$ ipython --no-banner

In [1]: import numpy as np

In [2]: np.set_printoptions(precision=3, suppress=True, linewidth=140)

In [3]: tidy = lambda a: np.round(a, 3) + 0

In [4]: rng = np.random.default_rng(8173)

In [5]: X = (rng.random((14, 14)) < 0.3) + np.eye(14)

In [6]: X /= X.sum(axis=1, keepdims=True)

In [7]: print(tidy(X))
[[0.286 0.143 0.143 0.    0.    0.143 0.    0.143 0.    0.    0.    0.143 0.    0.   ]
 [0.    0.333 0.167 0.    0.    0.167 0.    0.    0.    0.    0.    0.167 0.167 0.   ]
 [0.    0.2   0.2   0.    0.    0.2   0.    0.    0.2   0.    0.2   0.    0.    0.   ]
 [0.    0.25  0.    0.25  0.    0.    0.    0.    0.25  0.    0.    0.    0.25  0.   ]
 [0.    0.    0.    0.167 0.333 0.    0.167 0.    0.167 0.    0.    0.    0.167 0.   ]
 [0.    0.    0.    0.    0.    0.5   0.    0.    0.    0.5   0.    0.    0.    0.   ]
 [0.    0.    0.    0.    0.    0.    0.5   0.    0.5   0.    0.    0.    0.    0.   ]
 [0.    0.25  0.25  0.    0.    0.    0.25  0.25  0.    0.    0.    0.    0.    0.   ]
 [0.    0.    0.    0.25  0.    0.    0.    0.    0.5   0.    0.25  0.    0.    0.   ]
 [0.    0.    0.    0.    0.    0.    0.333 0.    0.    0.667 0.    0.    0.    0.   ]
 [0.    0.    0.    0.125 0.125 0.    0.    0.125 0.125 0.125 0.125 0.    0.125 0.125]
 [0.    0.2   0.    0.    0.    0.    0.2   0.2   0.    0.    0.    0.4   0.    0.   ]
 [0.25  0.    0.    0.    0.    0.    0.    0.25  0.    0.    0.    0.    0.5   0.   ]
 [0.    0.    0.    0.    0.    0.    0.    0.    0.2   0.2   0.    0.2   0.    0.4  ]]

In [8]: W = np.array([[1, -2],
   ...:     [1, 2],
   ...:     [0, -2],
   ...:     [-2, -1],
   ...:     [0, 0],
   ...:     [1, 2],
   ...:     [-1, -2],
   ...:     [-1, -1],
   ...:     [0, 2],
   ...:     [0, 2],
   ...:     [1, 0],
   ...:     [-2, -2],
   ...:     [2, 1],
   ...:     [-1, -2]])

In [9]: c = np.array([-1, 0])

In [10]: H = np.maximum(X @ W + c, 0)

In [11]: print((H > 0).astype(int))
[[0 0]
 [0 1]
 [0 1]
 [0 1]
 [0 0]
 [0 1]
 [0 0]
 [0 0]
 [0 1]
 [0 1]
 [0 1]
 [0 0]
 [0 0]
 [0 0]]

In [12]: print(np.linalg.matrix_rank(H))
1

In [13]: print(tidy(H))
[[0.    0.   ]
 [0.    0.5  ]
 [0.    0.8  ]
 [0.    1.   ]
 [0.    0.   ]
 [0.    2.   ]
 [0.    0.   ]
 [0.    0.   ]
 [0.    0.75 ]
 [0.    0.667]
 [0.    0.125]
 [0.    0.   ]
 [0.    0.   ]
 [0.    0.   ]]

In [14]: cent = np.array([[-2, 2, -3], [-3, -1, -2]])

In [15]: print(W @ cent)
[[ 4  4  1]
 [-8  0 -7]
 [ 6  2  4]
 [ 7 -3  8]
 [ 0  0  0]
 [-8  0 -7]
 [ 8  0  7]
 [ 5 -1  5]
 [-6 -2 -4]
 [-6 -2 -4]
 [-2  2 -3]
 [10 -2 10]
 [-7  3 -8]
 [ 8  0  7]]

In [16]: print(tidy(H @ cent))
[[ 0.     0.     0.   ]
 [-1.5   -0.5   -1.   ]
 [-2.4   -0.8   -1.6  ]
 [-3.    -1.    -2.   ]
 [ 0.     0.     0.   ]
 [-6.    -2.    -4.   ]
 [ 0.     0.     0.   ]
 [ 0.     0.     0.   ]
 [-2.25  -0.75  -1.5  ]
 [-2.    -0.667 -1.333]
 [-0.375 -0.125 -0.25 ]
 [ 0.     0.     0.   ]
 [ 0.     0.     0.   ]
 [ 0.     0.     0.   ]]

In [17]: print((H @ cent).round(6).argmax(axis=1))
[0 1 1 1 0 1 0 0 1 1 1 0 0 0]

In [18]: left, s, vt = np.linalg.svd(H)

In [19]: evecs = vt[:(s > 1e-8).sum()]

In [20]: x0 = H[2] + 5 * H[7] + rng.integers(2) * np.eye(2)[0]

In [21]: print(x0)
[1.  0.8]

In [22]: print(np.linalg.matrix_rank(np.vstack([H, x0])))
2

In [23]: print(np.allclose(evecs.T @ evecs @ x0, x0))
False

In [24]: print(evecs.T @ evecs)
[[0. 0.]
 [0. 1.]]

In [25]: print(tidy(np.linalg.norm(x0 - evecs.T @ evecs @ x0)))
1.0

In [26]: f = np.array([3, 3, -1, -1, 1, 2, 3, 1, -2, 1, -3, -2, -2, 3])

In [27]: Y = X + np.outer(f, np.eye(14)[11])

In [28]: print(np.linalg.matrix_rank(Y - X))
1

In [29]: x0 = np.array([9, -7, 4, 6, 4, 6, -1, 5, 2, 6, 4, 1, 7, 8])

In [30]: rhs = X @ x0

In [31]: c, lr = np.zeros(14), 1 / np.linalg.norm(X, 2) ** 2

In [32]: for i in range(15):
    ...:     c -= lr * X.T @ (X @ c - rhs)
    ...:     if i % 5 == 0: print(i, round(np.linalg.norm(X @ c - rhs), 3))
    ...: 
0 6.644
5 2.219
10 1.255

In [33]: print(tidy(np.linalg.cond(X)))
325.25

In [34]: left, s, vt = np.linalg.svd(X)

In [35]: print(np.argmax(s[:-1] / (s[1:] + 1e-6)) + 1)
13

In [36]: Y = left[:, :13] @ np.diag(s[:13]) @ vt[:13]

In [37]: print(np.linalg.matrix_rank(Y))
13

In [38]: print(tidy(np.linalg.norm(X - Y) / np.linalg.norm(X)))
0.002

In [39]: E = np.loadtxt("test16.csv", delimiter=",")

In [40]: print(tidy(E))
[[0.4   0.    0.2   0.    0.2   0.2  ]
 [0.2   0.2   0.2   0.2   0.2   0.   ]
 [0.    0.    1.    0.    0.    0.   ]
 [0.25  0.25  0.    0.375 0.    0.125]
 [0.286 0.143 0.143 0.143 0.143 0.143]
 [0.2   0.2   0.2   0.1   0.    0.3  ]]

In [41]: # row-stochastic, so 1 is an eigenvalue

In [42]: rk = np.linalg.matrix_rank(E)

In [43]: print(rk)
5

In [44]: ns = np.linalg.svd(E)[2][rk:].T

In [45]: print(tidy(E @ ns))
[[0.]
 [0.]
 [0.]
 [0.]
 [0.]
 [0.]]

In [46]: print(np.linalg.matrix_rank(E.T @ E), np.linalg.matrix_rank(E @ E.T))
5 5

In [47]: print([int(np.linalg.matrix_rank(E[:i])) for i in range(1, len(E) + 1)])
[1, 2, 3, 4, 5, 5]

In [48]: print(tidy(ns[:, 0] / ns[np.abs(ns[:, 0]).round(6).argmax(), 0]))
[ 1.  1.  0. -1. -1. -1.]

In [49]: print(tidy(np.trace(E)))
2.418

In [50]: print(tidy((E + E.T) / 2))
[[0.4   0.1   0.1   0.125 0.243 0.2  ]
 [0.1   0.2   0.1   0.225 0.171 0.1  ]
 [0.1   0.1   1.    0.    0.071 0.1  ]
 [0.125 0.225 0.    0.375 0.071 0.112]
 [0.243 0.171 0.071 0.071 0.143 0.071]
 [0.2   0.1   0.1   0.112 0.071 0.3  ]]

In [51]: print(tidy(np.linalg.det(E)))
0.0

In [52]: M = np.load("sample8.npy")

In [53]: print(M)
[[ 88  -5 -22 -25]
 [ -5 121  34 -33]
 [-22  34 149  14]
 [-25 -33  14 124]]

In [54]: Y = M + rng.integers(-2, 3, (4, 2)) @ rng.integers(-2, 3, (2, 4))

In [55]: print(Y)
[[ 84  -1 -26 -29]
 [ -5 123  40 -33]
 [-26  40 151  10]
 [-27 -33   6 122]]

In [56]: print(np.linalg.matrix_rank(Y - M, tol=1e-8))
2

In [57]: print(tidy(np.linalg.svd(Y - M, compute_uv=False)))
[12.    10.198  0.     0.   ]

In [58]: print(Y - M)
[[-4  4 -4 -4]
 [ 0  2  6  0]
 [-4  6  2 -4]
 [-2  0 -8 -2]]

In [59]: print(tidy(np.linalg.eigvals(M).sum().real))
482.0

In [60]: print(np.kron(np.eye(2, dtype=int), M))
[[ 88  -5 -22 -25   0   0   0   0]
 [ -5 121  34 -33   0   0   0   0]
 [-22  34 149  14   0   0   0   0]
 [-25 -33  14 124   0   0   0   0]
 [  0   0   0   0  88  -5 -22 -25]
 [  0   0   0   0  -5 121  34 -33]
 [  0   0   0   0 -22  34 149  14]
 [  0   0   0   0 -25 -33  14 124]]

In [61]: print(np.einsum("ii->", M))
482

In [62]: print(tidy(np.linalg.eigvals(M)))
[ 65.894  81.722 157.572 176.812]

In [63]: arr = np.load("layer2.npy")

In [64]: print(arr)
[[-0.8  0.1 -0.6 -0.2 -0.4  1.2  0.1 -0.2]
 [ 0.1 -0.9 -0.4  0.5 -2.8  0.5  0.5  0.7]
 [-0.1  1.   0.4 -0.2  0.2 -1.   1.1 -0.1]
 [-0.6  0.3 -0.9  1.3  0.4  0.2  0.5  0.2]
 [-0.2 -1.1 -0.2  1.7 -1.9  0.1  0.1  1.4]
 [ 2.3 -1.4  0.2 -0.2  1.4  0.6 -1.3 -0.2]
 [-2.4  0.6 -1.5 -0.2 -0.6 -0.1 -0.3  0.5]
 [ 0.2  0.9 -0.7 -0.7 -0.9 -0.6  1.5  0.4]]

In [65]: labels = rng.permutation(8)

In [66]: Y = arr[:, labels] * rng.choice([-1, 1], 8)

In [67]: print(Y)
[[ 0.2  0.1 -0.1 -0.4  0.8  0.6 -1.2  0.2]
 [-0.7 -0.9 -0.5 -2.8 -0.1  0.4 -0.5 -0.5]
 [ 0.1  1.  -1.1  0.2  0.1 -0.4  1.   0.2]
 [-0.2  0.3 -0.5  0.4  0.6  0.9 -0.2 -1.3]
 [-1.4 -1.1 -0.1 -1.9  0.2  0.2 -0.1 -1.7]
 [ 0.2 -1.4  1.3  1.4 -2.3 -0.2 -0.6  0.2]
 [-0.5  0.6  0.3 -0.6  2.4  1.5  0.1  0.2]
 [-0.4  0.9 -1.5 -0.9 -0.2  0.7  0.6  0.7]]

In [68]: left, _, vt = np.linalg.svd(arr.T @ Y)

In [69]: print(labels)
[7 1 6 4 0 2 5 3]

In [70]: print(tidy(left @ vt))
[[ 0.  0.  0.  0. -1.  0.  0.  0.]
 [ 0.  1.  0.  0.  0.  0.  0.  0.]
 [ 0.  0.  0.  0.  0. -1.  0.  0.]
 [ 0.  0.  0.  0.  0.  0.  0. -1.]
 [ 0.  0.  0.  1.  0.  0.  0.  0.]
 [ 0.  0.  0.  0.  0.  0. -1.  0.]
 [ 0.  0. -1.  0.  0.  0.  0.  0.]
 [-1.  0.  0.  0.  0.  0.  0.  0.]]

In [71]: print(tidy(np.linalg.lstsq(arr, Y)[0]))
[[ 0.  0.  0.  0. -1.  0.  0.  0.]
 [ 0.  1.  0.  0.  0.  0.  0.  0.]
 [ 0.  0.  0.  0.  0. -1.  0.  0.]
 [ 0.  0.  0.  0.  0.  0.  0. -1.]
 [ 0.  0.  0.  1.  0.  0.  0.  0.]
 [ 0.  0.  0.  0.  0.  0. -1.  0.]
 [ 0.  0. -1.  0.  0.  0.  0.  0.]
 [-1.  0.  0.  0.  0.  0.  0.  0.]]
